>>> import numpy as np
>>> np.set_printoptions(suppress=True, linewidth=100)
>>> A = np.array([[-1.2, -0.3, 1.1, 1.6],
...     [0.6, 0.1, -0.1, -0.5],
...     [-1.2, -1.1, 0.1, -0.3],
...     [-0.3, -0.1, 0.5, 1.6],
...     [-0.1, 0.2, 2.1, 0.0],
...     [-0.5, 0.1, -0.2, 1.2],
...     [1.1, -0.3, -1.0, -0.7],
...     [-0.4, 1.2, 1.4, -1.9],
...     [-0.1, -0.2, 0.8, 0.8],
...     [1.1, -1.9, -0.4, 0.3],
...     [-2.7, 0.1, -2.5, 0.1],
...     [0.4, -0.4, -0.6, 0.6],
...     [0.1, -0.6, -0.7, -1.4],
...     [0.5, 1.3, 0.8, -0.2],
...     [1.4, 0.9, 1.2, -1.5],
...     [0.1, -0.8, 0.1, -0.3],
...     [0.0, -1.6, -1.0, -0.3],
...     [-0.3, -0.6, -0.5, 0.8],
...     [0.5, 0.4, -1.0, -0.9],
...     [-1.0, 1.3, 0.6, -0.6],
...     [-2.9, -0.1, 0.4, -1.7],
...     [-1.3, 1.5, 0.1, 0.2]])
>>> rng = np.random.default_rng(292)
>>> A[:, 2] = -3 * A[:, 3] + 0.3 * rng.normal(size=22)
>>> A.round(2)
array([[-1.2 , -0.3 , -4.95,  1.6 ],
       [ 0.6 ,  0.1 ,  1.01, -0.5 ],
       [-1.2 , -1.1 ,  0.66, -0.3 ],
       [-0.3 , -0.1 , -4.65,  1.6 ],
       [-0.1 ,  0.2 , -0.02,  0.  ],
       [-0.5 ,  0.1 , -3.58,  1.2 ],
       [ 1.1 , -0.3 ,  2.47, -0.7 ],
       [-0.4 ,  1.2 ,  6.1 , -1.9 ],
       [-0.1 , -0.2 , -2.25,  0.8 ],
       [ 1.1 , -1.9 , -0.6 ,  0.3 ],
       [-2.7 ,  0.1 , -0.09,  0.1 ],
       [ 0.4 , -0.4 , -1.49,  0.6 ],
       [ 0.1 , -0.6 ,  4.01, -1.4 ],
       [ 0.5 ,  1.3 ,  0.75, -0.2 ],
       [ 1.4 ,  0.9 ,  4.27, -1.5 ],
       [ 0.1 , -0.8 ,  0.77, -0.3 ],
       [ 0.  , -1.6 ,  0.61, -0.3 ],
       [-0.3 , -0.6 , -2.89,  0.8 ],
       [ 0.5 ,  0.4 ,  2.4 , -0.9 ],
       [-1.  ,  1.3 ,  1.96, -0.6 ],
       [-2.9 , -0.1 ,  5.36, -1.7 ],
       [-1.3 ,  1.5 , -0.13,  0.2 ]])
>>> M2 = np.c_[A[:, :3] @ np.array([[9, 9, 2], [2, -8, -7], [3, -2, 7]]), np.array([6, -8, -4, 4, -1, 6, 1, 8, 2, 8, 2, -3, -9, -1, -7, 0, -7, -5, 1, -8, -1, 2])]
>>> M2.round(2)
array([[-26.24,   1.49, -34.92,   6.  ],
       [  8.62,   2.59,   7.54,  -8.  ],
       [-11.03,  -3.31,   9.89,  -4.  ],
       [-16.86,   7.4 , -32.46,   4.  ],
       [ -0.57,  -2.45,  -1.76,  -1.  ],
       [-15.03,   1.85, -26.74,   6.  ],
       [ 16.72,   7.36,  21.61,   1.  ],
       [ 17.09, -25.39,  33.47,   8.  ],
       [ -8.05,   5.2 , -14.55,   2.  ],
       [  4.29,  26.31,  11.27,   8.  ],
       [-24.36, -24.93,  -6.7 ,   2.  ],
       [ -1.68,   9.78,  -6.84,  -3.  ],
       [ 11.73,  -2.32,  32.48,  -9.  ],
       [  9.36,  -7.41,  -2.82,  -1.  ],
       [ 27.22,  -3.14,  26.4 ,  -7.  ],
       [  1.6 ,   5.77,  11.16,   0.  ],
       [ -1.37,  11.58,  15.47,  -7.  ],
       [-12.58,   7.89, -16.66,  -5.  ],
       [ 12.5 ,  -3.5 ,  15.01,   1.  ],
       [ -0.51, -23.33,   2.64,  -8.  ],
       [-10.23, -36.02,  32.4 ,  -1.  ],
       [ -9.09, -23.44, -14.02,   2.  ]])
>>> np.round(np.linalg.norm(M2 - A @ np.linalg.lstsq(A, M2)[0], axis=0), 2) + 0
array([ 0.  ,  0.  ,  0.  , 18.14])
>>> np.round(M2.ravel(order="F"), 2)
array([-26.24,   8.62, -11.03, -16.86,  -0.57, -15.03,  16.72,  17.09,  -8.05,   4.29, -24.36,
        -1.68,  11.73,   9.36,  27.22,   1.6 ,  -1.37, -12.58,  12.5 ,  -0.51, -10.23,  -9.09,
         1.49,   2.59,  -3.31,   7.4 ,  -2.45,   1.85,   7.36, -25.39,   5.2 ,  26.31, -24.93,
         9.78,  -2.32,  -7.41,  -3.14,   5.77,  11.58,   7.89,  -3.5 , -23.33, -36.02, -23.44,
       -34.92,   7.54,   9.89, -32.46,  -1.76, -26.74,  21.61,  33.47, -14.55,  11.27,  -6.7 ,
        -6.84,  32.48,  -2.82,  26.4 ,  11.16,  15.47, -16.66,  15.01,   2.64,  32.4 , -14.02,
         6.  ,  -8.  ,  -4.  ,   4.  ,  -1.  ,   6.  ,   1.  ,   8.  ,   2.  ,   8.  ,   2.  ,
        -3.  ,  -9.  ,  -1.  ,  -7.  ,   0.  ,  -7.  ,  -5.  ,   1.  ,  -8.  ,  -1.  ,   2.  ])
>>> np.round(M2.reshape(2, -1), 2)
array([[-26.24,   1.49, -34.92,   6.  ,   8.62,   2.59,   7.54,  -8.  , -11.03,  -3.31,   9.89,
         -4.  , -16.86,   7.4 , -32.46,   4.  ,  -0.57,  -2.45,  -1.76,  -1.  , -15.03,   1.85,
        -26.74,   6.  ,  16.72,   7.36,  21.61,   1.  ,  17.09, -25.39,  33.47,   8.  ,  -8.05,
          5.2 , -14.55,   2.  ,   4.29,  26.31,  11.27,   8.  , -24.36, -24.93,  -6.7 ,   2.  ],
       [ -1.68,   9.78,  -6.84,  -3.  ,  11.73,  -2.32,  32.48,  -9.  ,   9.36,  -7.41,  -2.82,
         -1.  ,  27.22,  -3.14,  26.4 ,  -7.  ,   1.6 ,   5.77,  11.16,   0.  ,  -1.37,  11.58,
         15.47,  -7.  , -12.58,   7.89, -16.66,  -5.  ,  12.5 ,  -3.5 ,  15.01,   1.  ,  -0.51,
        -23.33,   2.64,  -8.  , -10.23, -36.02,  32.4 ,  -1.  ,  -9.09, -23.44, -14.02,   2.  ]])
>>> t3 = M2.reshape(22, 2, -1)
>>> np.round(t3.transpose(1, 0, 2), 2)
array([[[-26.24,   1.49],
        [  8.62,   2.59],
        [-11.03,  -3.31],
        [-16.86,   7.4 ],
        [ -0.57,  -2.45],
        [-15.03,   1.85],
        [ 16.72,   7.36],
        [ 17.09, -25.39],
        [ -8.05,   5.2 ],
        [  4.29,  26.31],
        [-24.36, -24.93],
        [ -1.68,   9.78],
        [ 11.73,  -2.32],
        [  9.36,  -7.41],
        [ 27.22,  -3.14],
        [  1.6 ,   5.77],
        [ -1.37,  11.58],
        [-12.58,   7.89],
        [ 12.5 ,  -3.5 ],
        [ -0.51, -23.33],
        [-10.23, -36.02],
        [ -9.09, -23.44]],

       [[-34.92,   6.  ],
        [  7.54,  -8.  ],
        [  9.89,  -4.  ],
        [-32.46,   4.  ],
        [ -1.76,  -1.  ],
        [-26.74,   6.  ],
        [ 21.61,   1.  ],
        [ 33.47,   8.  ],
        [-14.55,   2.  ],
        [ 11.27,   8.  ],
        [ -6.7 ,   2.  ],
        [ -6.84,  -3.  ],
        [ 32.48,  -9.  ],
        [ -2.82,  -1.  ],
        [ 26.4 ,  -7.  ],
        [ 11.16,   0.  ],
        [ 15.47,  -7.  ],
        [-16.66,  -5.  ],
        [ 15.01,   1.  ],
        [  2.64,  -8.  ],
        [ 32.4 ,  -1.  ],
        [-14.02,   2.  ]]])
>>> t3.shape
(22, 2, 2)
